$ python -q
>>> import numpy as np
>>> import numpy.linalg as la
>>> np.set_printoptions(precision=3, suppress=True, linewidth=200)
>>> O, _ = la.qr(np.array([[-0.2, -0.7], [-0.7, -0.6], [-2.3, -0.5], [0.7, -1.2]]))
>>> arr = O @ O.T
>>> arr
array([[ 0.193,  0.162,  0.124,  0.338],
       [ 0.162,  0.182,  0.293,  0.192],
       [ 0.124,  0.293,  0.852, -0.157],
       [ 0.338,  0.192, -0.157,  0.772]])
>>> out = np.array([[-2, 3, -3], [3, -3, 1], [-3, 1, -3], [-2, -2, 1]])
>>> np.einsum("ik,kj->ji", arr, out)
array([[-0.947, -1.041, -1.61 , -1.173],
       [-0.459, -0.152,  0.658, -1.264],
       [-0.451, -0.991, -2.792,  0.422]])
>>> np.einsum("ik,kj->ij", arr, out)
array([[-0.947, -0.459, -0.451],
       [-1.041, -0.152, -0.991],
       [-1.61 ,  0.658, -2.792],
       [-1.173, -1.264,  0.422]])
>>> M = np.load("data.npy")
>>> M
array([[ -1.578,  -4.339,   2.037, -14.99 ],
       [ -9.264,  -3.338, -13.326,  13.329],
       [ -9.588,  -2.172, -12.055,  14.801],
       [  9.358,  -3.312, -16.47 ,   1.968],
       [  0.101,  -5.2  ,   2.555, -13.722],
       [ -3.195,  -4.781,   2.813, -15.988],
       [ -0.766,  -4.306,   1.37 , -12.771],
       [  8.62 ,  -3.379, -17.677,   0.506],
       [ -9.214,  -2.576, -12.142,  11.88 ],
       [ 10.628,  -2.592, -16.526,   0.905],
       [  8.257,  -2.808, -16.181,   0.946],
       [ -1.407,  -3.94 ,   2.724, -16.665],
       [  9.525,  -3.324, -15.693,  -0.131],
       [ -0.202,  -2.952,   2.522, -15.934],
       [ -1.006,  -6.248,   1.808, -15.384],
       [  8.803,  -3.146, -16.25 ,   1.106],
       [  8.333,  -3.134, -17.65 ,  -1.094],
       [ -9.979,  -2.797, -13.051,  14.032],
       [ -0.192,  -3.409,   2.139, -14.731],
       [ -0.61 ,  -4.129,   2.825, -14.016],
       [ -8.397,  -3.061, -13.176,  13.688],
       [ -7.902,  -2.253, -11.141,  12.753],
       [  8.967,  -3.713, -16.799,   0.541],
       [ -1.97 ,  -4.717,   2.443, -15.878],
       [ -2.241,  -6.777,   1.328, -16.833],
       [  1.143,  -2.709,   3.498, -15.425],
       [ -0.789,  -3.45 ,   1.164, -15.529],
       [  0.635,  -3.059,   0.329, -15.254],
       [  8.916,  -2.655, -18.475,  -0.765]])
>>> hat = M @ la.solve(M.T @ M, M.T)
>>> np.round(la.eigvalsh(hat), 3) + 0
array([0., 0., 0., 0., 0., 0., 0., 0., 0., 0., 0., 0., 0., 0., 0., 0., 0., 0., 0., 0., 0., 0., 0., 0., 0., 1., 1., 1., 1.])
>>> hat @ M[:, 1]
array([-4.339, -3.338, -2.172, -3.312, -5.2  , -4.781, -4.306, -3.379, -2.576, -2.592, -2.808, -3.94 , -3.324, -2.952, -6.248, -3.146, -3.134, -2.797, -3.409, -4.129, -3.061, -2.253, -3.713, -4.717,
       -6.777, -2.709, -3.45 , -3.059, -2.655])
>>> round(float(np.trace(hat)), 3)
4.0
>>> np.allclose(hat @ hat, hat)
True
